>>> import numpy as np
>>> import numpy.linalg as la
>>> np.set_printoptions(suppress=True, linewidth=200)
>>> def tidy(a):
...     return np.round(a, 4) + 0
... 
>>> m1 = np.vander(np.arange(5) - 1, 4, increasing=True)
>>> m1
array([[ 1, -1,  1, -1],
       [ 1,  0,  0,  0],
       [ 1,  1,  1,  1],
       [ 1,  2,  4,  8],
       [ 1,  3,  9, 27]])
>>> [round(float(x), 4) for x in la.svd(m1, compute_uv=False)[:3]]
[30.0764, 2.4997, 1.5579]
>>> print(la.cond(m1) > 100)
False
>>> print(tidy(la.norm(m1, 2) / la.norm(m1)))
0.9948
>>> tidy(np.abs(la.svd(m1)[2][-1]))
array([0.71  , 0.0184, 0.6749, 0.2001])
>>> la.matrix_rank(m1, rtol=0.1)
np.int64(1)
>>> M = np.load("case15.npy")
>>> M
array([[ 1.6325, -1.5602, -4.6597,  0.5273],
       [ 7.2058, -2.3561, 12.4764,  0.6397],
       [-2.8125, -6.3553, -5.0645, -5.2189],
       [-7.351 ,  0.5227,  2.1318,  2.9964],
       [10.8954, -2.8813,  4.0328, -3.852 ],
       [ 9.1469,  4.6063,  4.2412, -0.2917],
       [-9.373 , -0.2283,  0.0078,  1.7489],
       [-4.9722, -4.2812, -2.2289, -2.6241],
       [ 1.4125,  7.002 , -0.4705, -4.4487],
       [ 3.0196,  2.0781,  0.0457,  3.9473],
       [-0.5895,  9.305 ,  0.7792, -3.4041],
       [-2.0732,  1.3474,  3.5078,  5.7274],
       [-4.2357,  3.359 , -1.3442,  4.0913],
       [ 0.6325, -2.8775, -4.1998,  1.259 ]])
>>> idx = M[:, 1] > np.median(M[:, 1])
>>> f = M[idx].mean(axis=0) - M[~idx].mean(axis=0)
>>> ((M - M.mean(axis=0)) @ f > 0).astype(int)
array([0, 0, 0, 1, 0, 1, 1, 0, 1, 1, 1, 1, 1, 0])
>>> np.argsort(-np.abs(f).round(6), kind="stable")
array([1, 3, 2, 0])
>>> cen = (M - M.mean(axis=0)) / M.std(axis=0)
>>> np.argwhere(np.abs(cen) > 2)
array([[ 1,  2],
       [10,  1]])
>>> b = la.lstsq(np.delete(cen, 2, axis=1), cen[:, 2])[0]
>>> np.abs(b).argmax()
np.int64(0)
>>> tidy(b)
array([0.5441, 0.0977, 0.3043])
>>> F = np.load("block10.npy")
>>> F
array([[10.7814,  4.4137, -4.2489],
       [12.1242,  4.7714, -6.1239],
       [ 3.4678, -3.3071, -2.6423],
       [12.1434,  3.1654, -5.1762],
       [12.337 ,  4.8877, -5.7749],
       [-0.9681, -7.6085,  1.1224],
       [11.378 ,  3.406 , -5.9546],
       [ 3.6833, -4.7095, -0.5193],
       [11.4612,  4.0892, -6.597 ],
       [ 4.9822, -4.6674, -2.7442],
       [12.5088,  3.3731, -5.9887],
       [ 0.6441, -7.1845,  1.1516],
       [ 0.7927, -6.2584,  1.3328],
       [-0.4492, -5.7338,  0.6753],
       [-0.5336, -6.8246,  0.9028]])
>>> cen = F - F.mean(axis=0)
>>> V = la.svd(cen)[2][:2]
>>> Y = cen - cen @ V.T @ V
>>> tidy(Y.std(axis=0))
array([0.3856, 0.1413, 0.459 ])
>>> tidy((cen @ V.T).std(axis=0))
array([7.9229, 0.827 ])
>>> feats = np.array([[-0.5, -0.7, -2.5],
...     [-0.4, -0.3, -0.4],
...     [0.5, 1.5, -1.1],
...     [1.4, -1.2, 0.5],
...     [1.6, -1.9, 0.9]])
>>> rng = np.random.default_rng(72877)
>>> feats[0] = feats[2] + 0.3 * rng.normal(size=3)
>>> tidy(feats)
array([[ 0.236 ,  0.4596, -0.9027],
       [-0.4   , -0.3   , -0.4   ],
       [ 0.5   ,  1.5   , -1.1   ],
       [ 1.4   , -1.2   ,  0.5   ],
       [ 1.6   , -1.9   ,  0.9   ]])
>>> Y = np.array([[1, 3, 1], [3, 0, 3], [3, 3, 3]])
>>> tidy(feats @ Y)
array([[-1.0931, -2.0001, -1.0931],
       [-2.5   , -2.4   , -2.5   ],
       [ 1.7   , -1.8   ,  1.7   ],
       [-0.7   ,  5.7   , -0.7   ],
       [-1.4   ,  7.5   , -1.4   ]])
>>> tidy(np.einsum("ij,ij->i", feats, feats))
array([1.0817, 0.41  , 3.71  , 3.65  , 6.98  ])
